% python3 -q
>>> import numpy as np
>>> from numpy import linalg as LA
>>> np.set_printoptions(precision=2, suppress=True, linewidth=100, floatmode="fixed")
>>> rnd = lambda a: np.round(a, 2) + 0
>>> data = np.array([[0, 0, 2], [0, 0, -1], [-2, 1, 0]])
>>> LA.cond(data) > 100
np.True_
>>> rnd(LA.norm(data, 2) / LA.norm(data))
np.float64(0.71)
>>> m1 = np.load("test19.npy")
>>> m1
array([[3, 9, 3],
       [8, 0, 7],
       [4, 3, 6]])
>>> ev, evecs = LA.eig(m1)
>>> rnd(np.sort(LA.eigvals(LA.inv(m1))))
array([-0.14,  0.07,  0.58])
>>> B = np.array([[0, 5], [4, -1]])
>>> C = np.kron(B, m1)
>>> LA.matrix_rank(C)
np.int64(6)
>>> rnd(LA.norm(C, 2)), rnd(LA.norm(B, 2) * LA.norm(m1, 2))
(np.float64(75.86), np.float64(75.86))
>>> K = np.array([[0, -2, -2, 0, 0],
...     [2, 0, 2, 5, 3],
...     [2, -2, 0, 0, 1],
...     [0, -5, 0, 0, 2],
...     [0, -3, -1, -2, 0]])
>>> rnd(LA.norm(K, 2) / LA.norm(K))
np.float64(0.69)
>>> LA.matrix_rank(K, rtol=0.1)
np.int64(4)
>>> f, r1 = K[4], K[2]
>>> f @ f
np.int64(14)
>>> p = (f @ r1) / (f @ f) * f
>>> rnd(LA.norm(f + r1) ** 2 + LA.norm(f - r1) ** 2)
np.float64(46.0)
>>> LA.matrix_rank(np.outer(f, r1))
np.int64(1)
>>> rnd(r1 - p)
array([ 2.00, -0.71,  0.43,  0.86,  1.00])
>>> B = K / np.sqrt((K ** 2).mean(axis=1, keepdims=True))
>>> LA.matrix_rank(B) == LA.matrix_rank(K)
np.True_
>>> np.unique(K.round(6), axis=0).shape
(5, 5)
>>> np.allclose(K[:-1].T @ LA.lstsq(K[:-1].T, K[-1])[0], K[-1])
True
>>> rnd(K @ LA.pinv(K) @ K)
array([[ 0.00, -2.00, -2.00,  0.00,  0.00],
       [ 2.00,  0.00,  2.00,  5.00,  3.00],
       [ 2.00, -2.00,  0.00,  0.00,  1.00],
       [ 0.00, -5.00,  0.00,  0.00,  2.00],
       [ 0.00, -3.00, -1.00, -2.00,  0.00]])
